>>> import numpy as np
>>> from numpy import linalg as LA
>>> np.set_printoptions(suppress=True, linewidth=160)
>>> def tidy(a):
...     return np.round(a, 3) + 0
... 
>>> X = np.array([[-9, -3, 6, 3, -9], [-9, -3, 6, 3, -9]])
>>> # row 1 repeats row 0
>>> B = X / np.sqrt((X ** 2).mean(axis=1, keepdims=True))
>>> print(LA.matrix_rank(X - X.mean(axis=1, keepdims=True)))
1
>>> print(tidy(B[0]))
[-1.369 -0.456  0.913  0.456 -1.369]
>>> print(LA.matrix_rank(B) == LA.matrix_rank(X))
True
>>> data = np.loadtxt("test12.csv", delimiter=",")
>>> print(data)
[[0. 2. 0.]
 [1. 0. 0.]
 [2. 0. 1.]]
>>> rng = np.random.default_rng(266)
>>> z = rng.permutation(3)
>>> print(z)
[2 1 0]
>>> B = data[z][:, z]
>>> print(np.trace(B))
1.0
>>> print(tidy(np.sort(np.abs(LA.eigvals(B)))))
[1.    1.414 1.414]
>>> print(B)
[[1. 0. 2.]
 [0. 0. 1.]
 [0. 2. 0.]]
>>> print(np.diag(B))
[1. 0. 0.]
>>> ang = np.radians(30)
>>> Rm = np.eye(3)
>>> Rm[1, 1] = Rm[2, 2] = np.cos(ang)
>>> Rm[1, 2], Rm[2, 1] = -np.sin(ang), np.sin(ang)
>>> print(tidy(Rm))
[[ 1.     0.     0.   ]
 [ 0.     0.866 -0.5  ]
 [ 0.     0.5    0.866]]
>>> B = data @ Rm.T
>>> print(tidy(LA.det(Rm)), tidy(np.trace(Rm)))
1.0 2.732
>>> print(tidy(np.abs(B - data).max(axis=0)))
[0.  0.5 1. ]
>>> print(tidy(LA.svd(data, compute_uv=False)), tidy(LA.svd(B, compute_uv=False)))
[2.414 2.    0.414] [2.414 2.    0.414]
>>> r0, v = X[1], X[0]
>>> print(r0 @ r0)
216
>>> pr = (r0 @ v) / (r0 @ r0) * r0
>>> print(LA.matrix_rank(np.outer(r0, v)))
1
>>> print(pr)
[-9. -3.  6.  3. -9.]
>>> print(np.outer(r0, v))
[[ 81  27 -54 -27  81]
 [ 27   9 -18  -9  27]
 [-54 -18  36  18 -54]
 [-27  -9  18   9 -27]
 [ 81  27 -54 -27  81]]
>>> print(v - pr)
[0. 0. 0. 0. 0.]
>>> print(data[0] @ data[2])
0.0
>>> print(tidy(LA.norm(data) ** 2 / LA.norm(data, 2) ** 2))
1.716
>>> print(tidy(LA.norm(data, 2)))
2.414
>>> print(tidy(LA.norm(data[0], 1)), tidy(LA.norm(data[0], np.inf)))
2.0 2.0
>>> print(tidy(LA.norm(data, 1)), tidy(LA.norm(data, np.inf)))
3.0 3.0
>>> K = np.load("dump.npy")
>>> print(K)
[[0 1 0 0 0]
 [0 0 0 1 0]
 [1 0 0 0 0]
 [0 0 0 0 1]
 [0 0 1 0 0]]
>>> z = rng.permutation(5)
>>> B = K[:, z] * rng.choice([-1, 1], 5)
>>> print(B)
[[ 0  0  0  0 -1]
 [-1  0  0  0  0]
 [ 0  0  0 -1  0]
 [ 0  0 -1  0  0]
 [ 0  1  0  0  0]]
>>> Uu, _, vt = LA.svd(K.T @ B)
>>> print(tidy(LA.lstsq(K, B)[0]))
[[ 0.  0.  0. -1.  0.]
 [ 0.  0.  0.  0. -1.]
 [ 0.  1.  0.  0.  0.]
 [-1.  0.  0.  0.  0.]
 [ 0.  0. -1.  0.  0.]]
>>> print(z)
[3 2 4 0 1]
>>> print(Uu @ vt)
[[ 0.  0.  0. -1.  0.]
 [ 0.  0.  0.  0. -1.]
 [ 0.  1.  0.  0.  0.]
 [-1.  0.  0.  0.  0.]
 [ 0.  0. -1.  0.  0.]]
>>> def softmax(z):
...     e = np.exp(z - z.max(axis=-1, keepdims=True))
...     return e / e.sum(axis=-1, keepdims=True)
... 
>>> print(tidy(softmax(B[4])))
[0.149 0.405 0.149 0.149 0.149]
>>> print(tidy(softmax(B[4] + 2)))
[0.149 0.405 0.149 0.149 0.149]
>>> S = B @ B.T / np.sqrt(5)
>>> print(tidy(softmax(S + np.triu(np.full(S.shape, -np.inf), 1))))
[[1.    0.    0.    0.    0.   ]
 [0.39  0.61  0.    0.    0.   ]
 [0.281 0.281 0.439 0.    0.   ]
 [0.219 0.219 0.219 0.343 0.   ]
 [0.18  0.18  0.18  0.18  0.281]]
>>> print(softmax(S).round(6).argmax(axis=1))
[0 1 2 3 4]
>>> r0, v = K[2], K[0]
>>> print(r0 @ r0)
1
>>> pr = (r0 @ v) / (r0 @ r0) * r0
>>> print(pr)
[0. 0. 0. 0. 0.]
>>> print((v - pr) @ r0)
0.0
>>> A = np.loadtxt("w.csv", delimiter=",")
>>> print(tidy(A))
[[ 7.295 -0.818 -1.593]
 [-0.818  5.282  0.804]
 [-1.593  0.804  0.423]]
>>> z = rng.permutation(3)
>>> print(z)
[0 2 1]
>>> B = A[z][:, z]
>>> print(tidy(np.diag(B)))
[7.295 0.423 5.282]
>>> print(tidy(B))
[[ 7.295 -1.593 -0.818]
 [-1.593  0.423  0.804]
 [-0.818  0.804  5.282]]
>>> print(np.allclose(B, A))
False
>>> r = LA.matrix_rank(B)
>>> print(r)
2
>>> null = LA.svd(B)[2][r:].T
>>> print(tidy(null @ null.T))
[[ 0.04   0.194 -0.023]
 [ 0.194  0.947 -0.114]
 [-0.023 -0.114  0.014]]
>>> print(tidy(B @ null))
[[0.]
 [0.]
 [0.]]
>>> J = np.array([[3, 1, 2, -3, 1],
...     [0, 3, 2, -6, 2],
...     [2, 3, 1, -9, 3],
...     [0, 3, 3, -3, 1]])
>>> print(J)
[[ 3  1  2 -3  1]
 [ 0  3  2 -6  2]
 [ 2  3  1 -9  3]
 [ 0  3  3 -3  1]]
>>> x = np.array([3, 1, -3, 1, 2])
>>> print(np.einsum("ij,j->i", J, x))
[ 3 -5  3 -7]
>>> x @ J
Traceback (most recent call last):
  File "<python-input-78>", line 1, in <module>
    x @ J
    ~~^~~
ValueError: matmul: Input operand 1 has a mismatch in its core dimension 0, with gufunc signature (n?,k),(k,m?)->(n?,m?) (size 4 is different from 5)
>>> print(np.sign((J @ x).round(6)))
[ 1 -1  1 -1]
>>> x = np.array([1, 3, 3, 0, 0])
>>> a = np.maximum(J @ x, 0)
>>> print(J.T @ a)
[  64  153  122 -306  102]
>>> print(np.maximum(J @ x, 0) - np.maximum(-J @ x, 0))
[12 15 14 18]
>>> print(a)
[12 15 14 18]
>>> print(np.flatnonzero(a > 1e-9))
[0 1 2 3]
>>> B = np.array([[-1, -3], [3, -1]])
>>> W2 = np.kron(B, J)
>>> print(W2.shape)
(8, 10)
>>> print(W2)
[[ -3  -1  -2   3  -1  -9  -3  -6   9  -3]
 [  0  -3  -2   6  -2   0  -9  -6  18  -6]
 [ -2  -3  -1   9  -3  -6  -9  -3  27  -9]
 [  0  -3  -3   3  -1   0  -9  -9   9  -3]
 [  9   3   6  -9   3  -3  -1  -2   3  -1]
 [  0   9   6 -18   6   0  -3  -2   6  -2]
 [  6   9   3 -27   9  -2  -3  -1   9  -3]
 [  0   9   9  -9   3   0  -3  -3   3  -1]]
>>> Uu, sigma, vt = LA.svd(J, full_matrices=False)
>>> print(tidy(vt @ vt.T))
[[1. 0. 0. 0.]
 [0. 1. 0. 0.]
 [0. 0. 1. 0.]
 [0. 0. 0. 1.]]
>>> print(tidy(np.sqrt((sigma ** 2).sum())), tidy(LA.norm(J)))
14.457 14.457
>>> print((sigma > 1e-8).sum())
4
>>> print(tidy(np.cumsum(sigma ** 2) / np.sum(sigma ** 2)))
[0.913 0.962 1.    1.   ]
>>> print(np.allclose(Uu * sigma @ vt, J))
True
>>> feats = np.load("a.npy")
>>> print(tidy(feats))
[[-0.651  0.316  0.69 ]
 [ 0.391 -0.64   0.661]
 [ 0.651  0.7    0.293]]
>>> # columns are unit length and at right angles
>>> proj = np.triu(np.array([[3, 1, 4], [-2, -1, -3], [-3, 2, 3]]), 1) + np.eye(3)
>>> B = proj @ feats @ LA.inv(proj)
>>> print(tidy(B))
[[ 2.343  0.133 -6.45 ]
 [-1.562 -1.178  2.495]
 [ 0.651  0.049 -2.163]]
>>> print(tidy(proj @ feats - feats @ proj))
[[ 2.994  2.811  5.387]
 [-1.953 -2.491 -4.363]
 [ 0.    -0.651 -0.503]]
>>> print(tidy(np.trace(B)), tidy(np.trace(feats)))
-0.998 -0.998
>>> B = feats / LA.norm(feats, axis=1, keepdims=True)
>>> G = B @ B.T
>>> print(tidy(LA.norm(B, axis=1)))
[1. 1. 1.]
>>> print(tidy(np.degrees(np.arccos(np.clip(G[1, 2], -1, 1)))))
90.0
>>> print(np.argwhere(np.triu(np.abs(G) > 0.95, 1)))
[]
>>> print(tidy(G))
[[1. 0. 0.]
 [0. 1. 0.]
 [0. 0. 1.]]
>>> print((np.abs(G) > 0.9).astype(int))
[[1 0 0]
 [0 1 0]
 [0 0 1]]
>>> B = feats / np.sqrt((feats ** 2).mean(axis=1, keepdims=True))
>>> print(LA.matrix_rank(B) == LA.matrix_rank(feats))
True
>>> print(tidy(B[0]))
[-1.127  0.547  1.196]
>>> print(LA.matrix_rank(feats - feats.mean(axis=1, keepdims=True)))
2
>>> print(tidy(LA.norm(B, axis=1)))
[1.732 1.732 1.732]
>>> print(tidy(feats - feats.mean(axis=1, keepdims=True)))
[[-0.769  0.198  0.572]
 [ 0.253 -0.778  0.524]
 [ 0.103  0.152 -0.255]]
>>> F = np.load("run2.npy")
>>> print(F)
[[ 9.292  4.32  -3.789]
 [10.188  6.865 -6.005]
 [ 9.986  5.853 -3.449]
 [ 9.449  3.574 -4.087]
 [ 9.932  4.587 -2.996]
 [11.253  3.715 -6.023]
 [11.372  5.731 -4.811]
 [ 9.951  7.158 -5.185]
 [ 9.592  3.811 -6.162]
 [11.212  4.588 -5.157]
 [10.302  4.072 -5.426]
 [11.025  4.338 -5.637]
 [10.343  3.93  -4.847]
 [11.311  4.455 -6.031]
 [ 9.923  5.939 -5.938]
 [ 9.614  3.143 -5.487]
 [ 9.33   4.843 -5.694]
 [ 8.996  6.474 -4.297]
 [10.592  5.782 -5.651]
 [10.151  5.659 -6.162]
 [11.897  5.405 -6.347]
 [ 8.965  3.795 -3.458]
 [10.074  4.558 -5.117]
 [12.057  5.498 -5.705]]
>>> Uu, sigma, vt = LA.svd(F)
>>> print(np.argmax(sigma[:-1] / (sigma[1:] + 1e-6)) + 1)
1
>>> B = Uu[:, :1] @ np.diag(sigma[:1]) @ vt[:1]
>>> print(LA.matrix_rank(B))
1
>>> print(tidy(LA.norm(F - B, 2)), tidy(sigma[1]))
5.016 5.016
>>> print(tidy(LA.norm(F - B) / LA.norm(F)))
0.1
>>> w1 = np.array([[7, -8, 9, -3], [1, -3, 3, 8], [-7, -4, -8, -9]])
>>> coef = np.array([5, 0, 5, 0])
>>> hid = np.maximum(F @ w1 + coef, 0)
>>> print(LA.matrix_rank(hid))
3
>>> print((hid > 0).mean(axis=0))
[1. 0. 1. 1.]
>>> W2 = np.array([[-3, -3, 1], [-3, 0, -1], [-1, -2, 2], [1, 0, 0]])
>>> print((hid @ W2).round(6).argmax(axis=1))
[2 2 2 2 2 2 2 2 2 2 2 2 2 2 2 2 2 2 2 2 2 2 2 2]
>>> arr = np.load("block5.npy")
>>> print(arr)
[[ 5  7  6  9  7]
 [ 7 10  9 12 10]
 [ 6  9  9  9  9]
 [ 9 12  9 18 12]
 [ 7 10  9 12 10]]
>>> G = arr.T @ arr
>>> print(np.trace(G), (arr ** 2).sum())
2322 2322
>>> print(tidy(LA.eigvalsh(G)[::-1]))
[2306.181   15.819    0.       0.       0.   ]
>>> print(tidy(LA.svd(arr, compute_uv=False) ** 2))
[2306.181   15.819    0.       0.       0.   ]
>>> print(np.diag(G))
[240 474 360 774 474]
>>> Uu, sigma, vt = LA.svd(arr)
>>> print(np.argmax(sigma[:-1] / (sigma[1:] + 1e-6)) + 1)
2
>>> print(tidy(sigma))
[48.023  3.977  0.     0.     0.   ]
>>> B = Uu[:, :2] @ np.diag(sigma[:2]) @ vt[:2]
>>> print(tidy(B))
[[ 5.  7.  6.  9.  7.]
 [ 7. 10.  9. 12. 10.]
 [ 6.  9.  9.  9.  9.]
 [ 9. 12.  9. 18. 12.]
 [ 7. 10.  9. 12. 10.]]
>>> print(LA.matrix_rank(B))
2
>>> print(tidy(LA.norm(arr - B, 2)), tidy(sigma[2]))
0.0 0.0
>>> Uu, sigma, vt = LA.svd(B)
>>> vecs = vt[:(sigma > 1e-8).sum()]
>>> x = B[0] + 5 * B[1] + rng.integers(2) * np.eye(5)[3]
>>> print(tidy(x))
[40. 57. 51. 69. 57.]
>>> print(np.allclose(vecs.T @ vecs @ x, x))
True
>>> print(tidy(LA.norm(x - vecs.T @ vecs @ x)))
0.0
>>> print(LA.matrix_rank(np.vstack([B, x])))
2
>>> print(tidy(vecs.T @ vecs))
[[ 0.105  0.141  0.11   0.204  0.141]
 [ 0.141  0.241  0.298  0.126  0.241]
 [ 0.11   0.298  0.565 -0.236  0.298]
 [ 0.204  0.126 -0.236  0.848  0.126]
 [ 0.141  0.241  0.298  0.126  0.241]]
